$ python3 -q
>>> import numpy as np
>>> np.set_printoptions(suppress=True, linewidth=160)
>>> def rnd(a):
...     return np.round(a, 4) + 0
... 
>>> arr = np.load("sample7.npy")
>>> arr
array([[-1., -2.,  4.,  8.,  5.,  4.,  9.],
       [ 3., -5.,  4.,  3.,  5.,  0.,  3.],
       [ 0.,  0., -4.,  5.,  4., -7., -3.],
       [ 0.,  0.,  1., -3., -4., -4.,  4.],
       [ 0.,  0.,  9.,  2.,  0., -7.,  6.],
       [ 0.,  0., -3., -8.,  8.,  8., -2.],
       [ 0.,  0.,  3.,  2.,  5., -2.,  8.]])
>>> x = np.array([3, 1, 5, 5, 2, 4, 5])
>>> print(arr @ (2 * x))
[252. 128. -60. -28. 114. -34. 134.]
>>> (arr @ x).argmax()
np.int64(0)
>>> arr * x
array([[ -3.,  -2.,  20.,  40.,  10.,  16.,  45.],
       [  9.,  -5.,  20.,  15.,  10.,   0.,  15.],
       [  0.,   0., -20.,  25.,   8., -28., -15.],
       [  0.,   0.,   5., -15.,  -8., -16.,  20.],
       [  0.,   0.,  45.,  10.,   0., -28.,  30.],
       [  0.,   0., -15., -40.,  16.,  32., -10.],
       [  0.,   0.,  15.,  10.,  10.,  -8.,  40.]])
>>> (arr * x).sum(axis=1)
array([126.,  64., -30., -14.,  57., -17.,  67.])
>>> r0 = np.array([-1, 0])
>>> print(np.correlate(arr[6], arr[2], "full"))
[  0.   0.  -9. -27. -17.  -6.   8. -47.   2.  48. -32.   0.   0.]
>>> Y = arr / np.sqrt((arr ** 2).mean(axis=1, keepdims=True))
>>> np.linalg.matrix_rank(arr - arr.mean(axis=1, keepdims=True))
np.int64(6)
>>> print(rnd(Y[3]))
[ 0.      0.      0.3474 -1.0422 -1.3896 -1.3896  1.3896]
>>> r0 = np.array([0, 2, 0, -2, 0, 2, -1])
>>> Y = arr + np.outer(r0, np.eye(7)[4])
>>> np.linalg.matrix_rank(Y - arr)
np.int64(1)
>>> rnd(np.linalg.det(Y) / np.linalg.det(arr)), rnd(1 + np.linalg.solve(arr, r0)[4])
(np.float64(1.1838), np.float64(1.1838))
>>> J = np.array([[0, 0, 2, 2, 0, 1, 0], [0, 0, 0, 0, 0, 0, 0], [0, 0, 0, 0, 0, 0, 0]])
>>> J
array([[0, 0, 2, 2, 0, 1, 0],
       [0, 0, 0, 0, 0, 0, 0],
       [0, 0, 0, 0, 0, 0, 0]])
>>> gram = J.T @ J
>>> print(rnd(np.linalg.svd(J, compute_uv=False) ** 2))
[9. 0. 0.]
>>> np.trace(gram), (J ** 2).sum()
(np.int64(9), np.int64(9))
>>> (J @ J.T).shape
(3, 3)
>>> print(rnd(np.linalg.eigvalsh(gram)[::-1]))
[9. 0. 0. 0. 0. 0. 0.]
>>> gram
array([[0, 0, 0, 0, 0, 0, 0],
       [0, 0, 0, 0, 0, 0, 0],
       [0, 0, 4, 4, 0, 2, 0],
       [0, 0, 4, 4, 0, 2, 0],
       [0, 0, 0, 0, 0, 0, 0],
       [0, 0, 2, 2, 0, 1, 0],
       [0, 0, 0, 0, 0, 0, 0]])
>>> Y = np.array([[-2, 3], [3, -2], [-3, -3], [-1, 1], [-3, 3], [2, -2], [2, 0]])
>>> np.einsum("ij,ij->i", J, J)
array([9, 0, 0])
>>> np.linalg.matrix_rank(J @ Y)
np.int64(1)
>>> print(np.einsum("ij->j", J))
[0 0 2 2 0 1 0]
>>> Y.T @ J.T
array([[-6,  0,  0],
       [-6,  0,  0]])
>>> A = np.loadtxt("x.csv", delimiter=",")
>>> A
array([[-2.,  0.,  0.,  0., -2.],
       [-2., -2., -1.,  1.,  2.],
       [ 1.,  0., -1.,  2., -2.],
       [-1.,  0.,  2.,  1.,  2.],
       [-2., -2., -1.,  1.,  2.],
       [ 2., -1., -1.,  2., -1.]])
>>> x = np.array([0, 3, 3, 1, 2])
>>> y = A @ x
>>> coef, lr = np.zeros(5), 1 / np.linalg.norm(A, 2) ** 2
>>> for i in range(50):
...     coef -= lr * A.T @ (A @ coef - y)
...     if i % 10 == 0: print(i, round(np.linalg.norm(A @ coef - y), 4))
... 
0 8.8512
10 1.3467
20 0.7594
30 0.6722
40 0.6182
>>> rnd(coef)
array([0.179 , 2.143 , 3.5317, 0.702 , 1.72  ])
>>> rnd(np.linalg.cond(A))
np.float64(11.0763)
>>> x = np.array([-8, -4, 0, -5, -4])
>>> y = A @ x
>>> rnd(np.linalg.pinv(A) @ A)
array([[1., 0., 0., 0., 0.],
       [0., 1., 0., 0., 0.],
       [0., 0., 1., 0., 0.],
       [0., 0., 0., 1., 0.],
       [0., 0., 0., 0., 1.]])
>>> y
array([ 24.,  11., -10.,  -5.,  11., -18.])
>>> rng = np.random.default_rng(559)
>>> y = y + 0.02 * rng.normal(size=6)
>>> rnd(y)
array([ 23.9825,  11.001 ,  -9.9787,  -4.9866,  10.9689, -18.0405])
>>> coef, *_ = np.linalg.lstsq(A, y)
>>> [round(float(np.linalg.norm(np.linalg.solve(A.T @ A + lam * np.eye(5), A.T @ y))), 2) for lam in (0, 1, 10, 100)]
[10.97, 9.33, 5.39, 1.18]
>>> print(rnd(np.linalg.norm(y - A @ coef)))
0.0227
>>> Y = np.array([[3, -3, -1, -2, 0, 3, 3],
...     [1, -3, 2, -2, 3, 3, 2],
...     [-2, -1, 1, 0, -1, 1, 3],
...     [2, 2, -3, 2, 0, 2, 1],
...     [3, -2, 1, 2, -2, -3, -3],
...     [1, 1, -2, 2, -3, 2, 0],
...     [2, 0, 2, -1, 2, 3, 1]])
>>> K = np.tril(Y)
>>> K
array([[ 3,  0,  0,  0,  0,  0,  0],
       [ 1, -3,  0,  0,  0,  0,  0],
       [-2, -1,  1,  0,  0,  0,  0],
       [ 2,  2, -3,  2,  0,  0,  0],
       [ 3, -2,  1,  2, -2,  0,  0],
       [ 1,  1, -2,  2, -3,  2,  0],
       [ 2,  0,  2, -1,  2,  3,  1]])
>>> rnd(np.sort(np.linalg.eigvals(K)))
array([-3., -2.,  1.,  1.,  2.,  2.,  3.])
>>> print([int(np.linalg.matrix_rank(np.linalg.matrix_power(K, p))) for p in range(1, 8)])
[7, 7, 7, 7, 7, 7, 7]
>>> K @ K
array([[  9,   0,   0,   0,   0,   0,   0],
       [  0,   9,   0,   0,   0,   0,   0],
       [ -9,   2,   1,   0,   0,   0,   0],
       [ 18,   1,  -9,   4,   0,   0,   0],
       [  3,  13,  -7,   0,   4,   0,   0],
       [  5,  11, -15,   2,   0,   4,   0],
       [ 11,  -5,   3,   7, -11,   9,   1]])
>>> print(np.linalg.matrix_rank(K - K[0, 0] * np.eye(7)))
6
